$ python3 -q
>>> import numpy as np
>>> np.set_printoptions(precision=3, suppress=True, linewidth=100, legacy="1.25")
>>> K = np.loadtxt("test11.csv", delimiter=",")
>>> print(K)
[[-0.138 -0.57   0.05  -0.326  0.213  0.494 -0.208 -0.224  0.188 -0.113  0.341]
 [-0.083 -0.132 -0.289 -0.284 -0.613 -0.019 -0.225 -0.091  0.085  0.596 -0.119]
 [ 0.468  0.346 -0.303 -0.372 -0.101  0.362  0.456  0.064  0.061 -0.049  0.266]
 [ 0.028  0.044 -0.074 -0.694  0.289 -0.235 -0.238  0.295  0.014 -0.198 -0.433]
 [-0.633  0.491 -0.192  0.03  -0.143  0.374 -0.117 -0.069  0.174 -0.302 -0.144]
 [-0.11   0.099 -0.372  0.093  0.49  -0.288  0.099 -0.127  0.6    0.323  0.131]
 [ 0.055  0.438  0.143 -0.225  0.13  -0.202 -0.361 -0.559 -0.323  0.087  0.349]
 [ 0.138  0.02   0.49  -0.146 -0.274 -0.152  0.22  -0.431  0.535 -0.204 -0.244]
 [-0.413  0.142  0.536 -0.264  0.115  0.068  0.355  0.286 -0.059  0.447  0.154]
 [-0.385 -0.265 -0.292 -0.2   -0.131 -0.413  0.49  -0.224 -0.281 -0.276  0.151]
 [-0.028  0.056  0.084 -0.032 -0.32  -0.327 -0.27   0.447  0.301 -0.265  0.588]]
>>> rng = np.random.default_rng(82)
>>> z = rng.permutation(11)
>>> print(z)
[ 9  4  3  1 10  7  8  5  2  6  0]
>>> out = K[z][:, z]
>>> print(np.allclose(out, K))
False
>>> x0 = np.array([3, 2, 1, 3, 0, 3, 2, 1, 3, 3, 3])
>>> y = K @ x0
>>> c, lr = np.zeros(11), 1 / np.linalg.norm(K, 2) ** 2
>>> for i in range(60):
...     c -= lr * K.T @ (K @ c - y)
...     if i % 10 == 0: print(i, round(np.linalg.norm(K @ c - y), 3))
... 
0 0.0
10 0.0
20 0.0
30 0.0
40 0.0
50 0.0
>>> print(c.round(3) + 0)
[3. 2. 1. 3. 0. 3. 2. 1. 3. 3. 3.]
>>> print(np.round(K[:, 4] @ K[:, 3], 3))
-0.0
>>> print(np.linalg.svd(K, compute_uv=False))
[1. 1. 1. 1. 1. 1. 1. 1. 1. 1. 1.]
>>> print(np.linalg.pinv(K))
[[-0.138 -0.083  0.468  0.028 -0.633 -0.11   0.055  0.138 -0.413 -0.385 -0.028]
 [-0.57  -0.132  0.346  0.044  0.491  0.099  0.438  0.02   0.142 -0.265  0.056]
 [ 0.05  -0.289 -0.303 -0.074 -0.192 -0.372  0.143  0.49   0.536 -0.292  0.084]
 [-0.326 -0.284 -0.372 -0.694  0.03   0.093 -0.225 -0.146 -0.264 -0.2   -0.032]
 [ 0.213 -0.613 -0.101  0.289 -0.143  0.49   0.13  -0.274  0.115 -0.131 -0.32 ]
 [ 0.494 -0.019  0.362 -0.235  0.374 -0.288 -0.202 -0.152  0.068 -0.413 -0.327]
 [-0.208 -0.225  0.456 -0.238 -0.117  0.099 -0.361  0.22   0.355  0.49  -0.27 ]
 [-0.224 -0.091  0.064  0.295 -0.069 -0.127 -0.559 -0.431  0.286 -0.224  0.447]
 [ 0.188  0.085  0.061  0.014  0.174  0.6   -0.323  0.535 -0.059 -0.281  0.301]
 [-0.113  0.596 -0.049 -0.198 -0.302  0.323  0.087 -0.204  0.447 -0.276 -0.265]
 [ 0.341 -0.119  0.266 -0.433 -0.144  0.131  0.349 -0.244  0.154  0.151  0.588]]
